$ python -q
>>> import numpy as np
>>> import numpy.linalg as la
>>> np.set_printoptions(suppress=True, linewidth=120)
>>> W2 = np.array([[1.5, 0.4, -0.9], [0.9, -0.8, -0.7]])
>>> rng = np.random.default_rng(446385)
>>> X = np.array([[9, 7],
...     [1, 1],
...     [2, -8],
...     [8, 5],
...     [0, 7],
...     [-3, -9],
...     [-4, -5],
...     [0, -1],
...     [-6, -1],
...     [-7, -9],
...     [-7, 2],
...     [-1, -7],
...     [7, 3],
...     [-6, -7],
...     [-4, 6],
...     [2, -9],
...     [2, -2],
...     [6, 3],
...     [-7, -1],
...     [-6, 2],
...     [0, -5],
...     [6, 2],
...     [9, 5],
...     [-9, -4],
...     [9, 7],
...     [-9, 0]]) @ W2 + 0.1 * rng.normal(size=(26, 3))
>>> X.round(1)
array([[ 19.8,  -1.9, -13. ],
       [  2.5,  -0.4,  -1.6],
       [ -4.3,   7.4,   3.9],
       [ 16.6,  -1. , -10.6],
       [  6.4,  -5.5,  -4.9],
       [-12.6,   5.8,   9.2],
       [-10.5,   2.6,   7.3],
       [ -0.9,   0.6,   0.7],
       [ -9.8,  -1.7,   6. ],
       [-18.7,   4.3,  12.7],
       [ -8.6,  -4.4,   4.8],
       [ -7.8,   5.3,   5.8],
       [ 13.3,   0.5,  -8.4],
       [-15.3,   3.1,  10.2],
       [ -0.5,  -6.5,  -0.3],
       [ -5.3,   8. ,   4.4],
       [  1.1,   2.3,  -0.3],
       [ 11.7,  -0.2,  -7.5],
       [-11.3,  -2.1,   6.9],
       [ -7.1,  -3.9,   4. ],
       [ -4.4,   3.9,   3.4],
       [ 10.7,   0.6,  -7. ],
       [ 18. ,  -0.4, -11.6],
       [-17. ,  -0.4,  10.9],
       [ 20. ,  -2. , -13. ],
       [-13.4,  -3.8,   8. ]])
>>> la.cond(X) > 100
np.True_
>>> np.argsort(-la.norm(X, axis=0).round(6), kind="stable")[:3]
array([0, 2, 1])
>>> F = 4 * np.eye(3) + np.eye(3, k=1)
>>> F
array([[4., 1., 0.],
       [0., 4., 1.],
       [0., 0., 4.]])
>>> idx = rng.permutation(3)
>>> Y = F[:, idx] * rng.choice([-1, 1], 3)
>>> Y
array([[ 4.,  0., -1.],
       [ 0.,  1., -4.],
       [ 0.,  4., -0.]])
>>> U, _, Vt = la.svd(F.T @ Y)
>>> np.round(la.lstsq(F, Y)[0], 1) + 0
array([[ 1.,  0.,  0.],
       [ 0.,  0., -1.],
       [ 0.,  1.,  0.]])
>>> idx
array([0, 2, 1])
>>> np.round(U @ Vt, 1) + 0
array([[ 1.,  0.,  0.],
       [ 0.,  0., -1.],
       [ 0.,  1.,  0.]])
>>> w1 = np.array([[2, 0, 0, 0, 0], [1, 3, 3, 2, 1], [2, 0, 3, 1, 0]])
>>> beta = np.array([3, 1, 1, 7, 5])
>>> hid = np.maximum(Y @ w1 + beta, 0)
>>> hid
array([[ 9.,  1.,  0.,  6.,  5.],
       [ 0.,  4.,  0.,  5.,  6.],
       [ 7., 13., 13., 15.,  9.]])
>>> np.round((hid > 0).mean(axis=0), 1)
array([0.7, 1. , 0.3, 1. , 1. ])
>>> W2 = np.array([[-3, -3, 2], [2, 1, 0], [1, 1, -3], [2, 1, 2], [2, 0, -3]])
>>> w1 @ W2
array([[-6, -6,  4],
       [12,  5, -6],
       [-1, -2, -3]])
>>> hid @ W2
array([[ -3., -20.,  15.],
       [ 30.,   9.,  -8.],
       [ 66.,  20., -22.]])
>>> (hid @ W2).round(6).argmax(axis=1)
array([2, 0, 0])
>>> t3 = np.stack([hid, -3 * hid, hid[::-1]])
>>> np.einsum("bij,cij->bc", t3, t3)
array([[  913., -2739.,   499.],
       [-2739.,  8217., -1497.],
       [  499., -1497.,   913.]])
>>> la.matrix_rank(t3.reshape(3, -1))
np.int64(2)
>>> np.round(la.norm(t3, axis=(1, 2)), 1)
array([30.2, 90.6, 30.2])
>>> la.matrix_rank(t3)
array([3, 3, 3])
>>> evals, evecs = la.eig(F)
>>> np.round(np.sort(la.eigvals(F @ F)), 1)
array([16., 16., 16.])
>>> np.prod(evals)
np.float64(64.0)
>>> np.round(np.sort(la.eigvals(la.inv(F))), 1)
array([0.2, 0.2, 0.2])
>>> evals
array([4., 4., 4.])
>>> F @ evecs[:, 0] - evals[0] * evecs[:, 0]
array([0., 0., 0.])
>>> np.round(la.det(F[::-1]), 1)
np.float64(-64.0)
>>> np.round(la.eigvals(F).sum().real, 1)
np.float64(12.0)
>>> np.poly(F)
array([  1., -12.,  48., -64.])
>>> np.einsum("ij,ji->", F, F)
np.float64(48.0)
